$ python3 -q
>>> import numpy as np
>>> np.set_printoptions(precision=2, suppress=True, linewidth=140)
>>> basis = 3 * np.array([[0.7, -0.7, 0.2], [0.5, -0.3, 0.9]])
>>> rng = np.random.default_rng(14)
>>> idx = rng.integers(0, 2, 16)
>>> K = basis[idx] + rng.normal(size=(16, 3))
>>> K
array([[ 3.12, -2.98,  3.25],
       [ 0.62, -0.53,  5.44],
       [ 1.39, -0.79,  2.19],
       [ 2.43, -4.23, -0.05],
       [ 3.79, -1.89,  0.36],
       [ 1.87, -0.49,  2.85],
       [ 2.68, -3.76,  1.19],
       [ 0.83, -0.11,  2.68],
       [ 1.1 , -2.17, -0.41],
       [ 2.51, -0.93,  3.55],
       [ 0.98, -0.48,  0.3 ],
       [ 2.87, -0.05,  1.6 ],
       [ 2.42, -2.64,  1.01],
       [ 2.93, -0.21,  3.77],
       [ 0.93, -1.9 ,  0.96],
       [ 2.59, -1.52,  3.27]])
>>> cen = (K - K.mean(axis=0)) / K.std(axis=0)
>>> np.argwhere(np.abs(cen) > 2)
array([[1, 2],
       [3, 1]])
>>> beta = np.linalg.lstsq(np.delete(cen, 0, axis=1), cen[:, 0])[0]
>>> np.round(1 - np.var(cen[:, 0] - np.delete(cen, 0, axis=1) @ beta), 2)
np.float64(0.12)
>>> beta
array([-0.39,  0.13])
>>> proj = K @ np.linalg.solve(K.T @ K, K.T)
>>> np.diag(proj)
array([0.17, 0.52, 0.05, 0.35, 0.38, 0.09, 0.23, 0.09, 0.1 , 0.13, 0.02, 0.3 , 0.11, 0.25, 0.09, 0.11])
>>> other = K + rng.integers(-2, 3, (16, 2)) @ rng.integers(-2, 3, (2, 3))
>>> other
array([[ -0.88,  -4.98,   9.25],
       [  4.62,   1.47,  -0.56],
       [ -1.61,   5.21,   4.19],
       [  2.43, -10.23,   1.95],
       [  1.79,  -5.89,   4.36],
       [  0.87,  -2.49,   4.85],
       [ -3.32,  -3.76,   9.19],
       [ -3.17,   3.89,   6.68],
       [  7.1 ,  -2.17,  -8.41],
       [  0.51,   7.07,   3.55],
       [  0.98,  -6.48,   2.3 ],
       [ -1.13,   3.95,   5.6 ],
       [ -0.58,  -2.64,   5.01],
       [  8.93,  -0.21,  -4.23],
       [  5.93,  -3.9 ,  -5.04],
       [ -3.41,  -1.52,  11.27]])
>>> print(other - K)
[[-4. -2.  6.]
 [ 4.  2. -6.]
 [-3.  6.  2.]
 [ 0. -6.  2.]
 [-2. -4.  4.]
 [-1. -2.  2.]
 [-6.  0.  8.]
 [-4.  4.  4.]
 [ 6.  0. -8.]
 [-2.  8.  0.]
 [ 0. -6.  2.]
 [-4.  4.  4.]
 [-3.  0.  4.]
 [ 6.  0. -8.]
 [ 5. -2. -6.]
 [-6.  0.  8.]]
>>> np.round(np.linalg.svd(other - K, compute_uv=False), 2) + 0
array([26.37, 15.64,  0.  ])
>>> C2 = np.cov(K, rowvar=False)
>>> round(float(np.corrcoef(K[:, 1], K[:, 0])[0, 1]), 2)
-0.33
>>> np.median(K, axis=0)
array([ 2.43, -1.22,  1.89])
>>> print(np.argwhere(np.triu(np.abs(np.corrcoef(K.T)) > 0.8, 1)))
[]
>>> np.polyfit(K[:, 1], K[:, 0], 1)
array([-0.24,  1.7 ])
>>> np.corrcoef(K.T)
array([[ 1.  , -0.33, -0.05],
       [-0.33,  1.  ,  0.48],
       [-0.05,  0.48,  1.  ]])
>>> np.argsort(-K.std(axis=0).round(6), kind="stable")
array([2, 1, 0])
>>> C2.shape
(3, 3)
>>> M = np.loadtxt("mat.csv", delimiter=",")
>>> M.round(2) + 0
array([[ 3.45, -2.7 , -0.55, -2.36],
       [ 2.2 , -4.25, -1.45,  0.13],
       [ 3.06, -3.59, -1.01, -1.32],
       [-3.52,  1.46,  0.  ,  3.24],
       [ 3.47, -1.06,  0.17, -3.44],
       [ 0.73, -4.24, -1.72,  1.88],
       [-1.29, -2.99, -1.54,  3.47],
       [ 2.79, -3.89, -1.19, -0.8 ],
       [-3.39,  0.69, -0.31,  3.59],
       [-2.51,  4.1 ,  1.33,  0.34],
       [ 1.84,  2.39,  1.37, -3.74]])
>>> print(np.linalg.matrix_rank(M, rtol=0.1))
2
>>> round(np.linalg.norm(M, 2) / np.linalg.norm(M), 2)
np.float64(0.79)
>>> np.argsort(-np.linalg.norm(M, axis=0).round(6), kind="stable")[:3]
array([1, 0, 3])
>>> cen = M - M.mean(axis=0)
>>> V = np.linalg.svd(cen)[2][:2]
>>> other = cen - cen @ V.T @ V
>>> np.round(np.cov(cen @ V.T, rowvar=False), 2) + 0
array([[15.76,  0.  ],
       [ 0.  ,  9.29]])
>>> (cen @ V.T).std(axis=0)
array([3.79, 2.91])
>>> np.linalg.norm(other, axis=1).round(6).argmax()
np.int64(0)
>>> np.round(other.std(axis=0), 2) + 0
array([0., 0., 0., 0.])
>>> cen = M - M.mean(axis=0)
>>> Uu, s, Vh = np.linalg.svd(cen, full_matrices=False)
>>> np.round(s ** 2 / (s ** 2).sum(), 2) + 0
array([0.63, 0.37, 0.  , 0.  ])
>>> np.linalg.matrix_rank(cen)
np.int64(2)
>>> np.searchsorted(np.cumsum(s ** 2) / (s ** 2).sum(), 0.9) + 1
np.int64(2)
>>> E = np.array([[-2, 0, 0, 0], [-9, 4, 0, 0], [6, -6, 6, 0], [0, -8, 2, 4]])
>>> print(np.abs(np.linalg.svd(E)[2][-1]))
[0.2  0.47 0.27 0.82]
>>> print(round(np.log10(np.linalg.cond(E))))
2
>>> np.linalg.matrix_rank(E, rtol=0.1)
np.int64(3)
>>> np.linalg.cond(E) > 100
np.False_
>>> np.argsort(-np.linalg.norm(E, axis=0).round(6), kind="stable")[:3]
array([0, 1, 2])
>>> t = np.deg2rad(150)
>>> data = np.eye(2)
>>> data[np.ix_([1, 0], [1, 0])] = [[np.cos(t), -np.sin(t)], [np.sin(t), np.cos(t)]]
>>> data
array([[-0.87,  0.5 ],
       [-0.5 , -0.87]])
>>> # keeps lengths
>>> idx = rng.permutation(2)
>>> idx
array([1, 0])
>>> other = data[idx][:, idx]
>>> other
array([[-0.87, -0.5 ],
       [ 0.5 , -0.87]])
>>> round(float(np.trace(other)), 2)
-1.73
>>> np.diag(other)
array([-0.87, -0.87])
>>> np.allclose(other, data)
False
>>> np.sort(np.abs(np.linalg.eigvals(other)))
array([1., 1.])
>>> q, R = np.linalg.qr(K)
>>> print(np.allclose(R.T @ R, K.T @ K))
True
>>> q @ R
array([[ 3.12, -2.98,  3.25],
       [ 0.62, -0.53,  5.44],
       [ 1.39, -0.79,  2.19],
       [ 2.43, -4.23, -0.05],
       [ 3.79, -1.89,  0.36],
       [ 1.87, -0.49,  2.85],
       [ 2.68, -3.76,  1.19],
       [ 0.83, -0.11,  2.68],
       [ 1.1 , -2.17, -0.41],
       [ 2.51, -0.93,  3.55],
       [ 0.98, -0.48,  0.3 ],
       [ 2.87, -0.05,  1.6 ],
       [ 2.42, -2.64,  1.01],
       [ 2.93, -0.21,  3.77],
       [ 0.93, -1.9 ,  0.96],
       [ 2.59, -1.52,  3.27]])
>>> R
array([[-9.08,  6.31, -7.13],
       [ 0.  ,  4.95,  2.26],
       [ 0.  ,  0.  , -6.94]])
>>> np.round(np.trace(q @ q.T), 2)
np.float64(3.0)
>>> round(float(abs(R[0, 0])), 2), round(np.linalg.norm(K[:, 0]), 2)
(9.08, np.float64(9.08))
>>> A = np.array([[1, 0, 0, 0], [4, 1, 0, 0], [-6, -2, 1, 0], [3, -2, -4, 1]])
>>> proj = np.triu(np.array([[-5, -5, 7, -5], [3, 0, 9, -3], [-8, -9, 2, -5], [-7, -6, 1, 6]]), 1) + np.eye(4)
>>> other = proj @ A @ np.linalg.inv(proj)
>>> np.trace(other), np.trace(A)
(np.float64(4.0), np.int64(4))
>>> proj @ A - A @ proj
array([[-77.,  -4.,  20.,   0.],
       [-63.,   8., -16.,  20.],
       [-15., -20.,  80., -36.],
       [  0.,  15.,  -3., -11.]])
>>> F = np.array([[0.92, -1.51], [0.7, 0.0], [0.6, -0.6], [0.9, -1.5]])
>>> proj = F @ np.linalg.solve(F.T @ F, F.T)
>>> proj
array([[ 0.47, -0.05,  0.17,  0.47],
       [-0.05,  0.9 ,  0.28, -0.07],
       [ 0.17,  0.28,  0.16,  0.16],
       [ 0.47, -0.07,  0.16,  0.46]])
>>> np.round((np.eye(4) - proj) @ F, 2) + 0
array([[0., 0.],
       [0., 0.],
       [0., 0.],
       [0., 0.]])
>>> round(np.trace(proj), 2)
np.float64(2.0)
>>> print(np.linalg.matrix_rank(np.eye(4) - proj))
2
>>> x0 = np.array([1, 7])
>>> y = F @ x0
>>> print(np.linalg.lstsq(F, y)[0])
[1. 7.]
>>> y = y + 0.3 * rng.normal(size=4)
>>> y
array([-9.39,  0.45, -3.35, -9.77])
>>> beta, *_ = np.linalg.lstsq(F, y)
>>> round(np.linalg.norm(y - F @ beta), 2)
np.float64(0.42)
>>> print(np.round(F.T @ (y - F @ beta), 2) + 0)
[0. 0.]
>>> beta.round()
array([1., 7.])
>>> x0 = np.array([1, 1])
>>> y = F @ x0
>>> beta, lr = np.zeros(2), 1 / np.linalg.norm(F, 2) ** 2
>>> for i in range(60):
...     beta -= lr * F.T @ (F @ beta - y)
...     if i % 10 == 0: print(i, round(np.linalg.norm(F @ beta - y), 2))
... 
0 0.81
10 0.47
20 0.27
30 0.15
40 0.09
50 0.05
>>> beta
array([0.96, 0.97])
>>> W0 = np.load("layer2.npy")
>>> W0
array([[ 1, -1,  0],
       [ 0, -2,  0],
       [ 0,  0,  1]])
>>> idx = rng.permutation(3)
>>> other = W0[:, idx] * rng.choice([-1, 1], 3)
>>> other
array([[ 0,  1,  1],
       [ 0,  0,  2],
       [-1,  0,  0]])
>>> Uu, _, Vh = np.linalg.svd(W0.T @ other)
>>> idx
array([2, 0, 1])
>>> print(np.round(np.linalg.lstsq(W0, other)[0], 2) + 0)
[[ 0.  1.  0.]
 [ 0.  0. -1.]
 [-1.  0.  0.]]
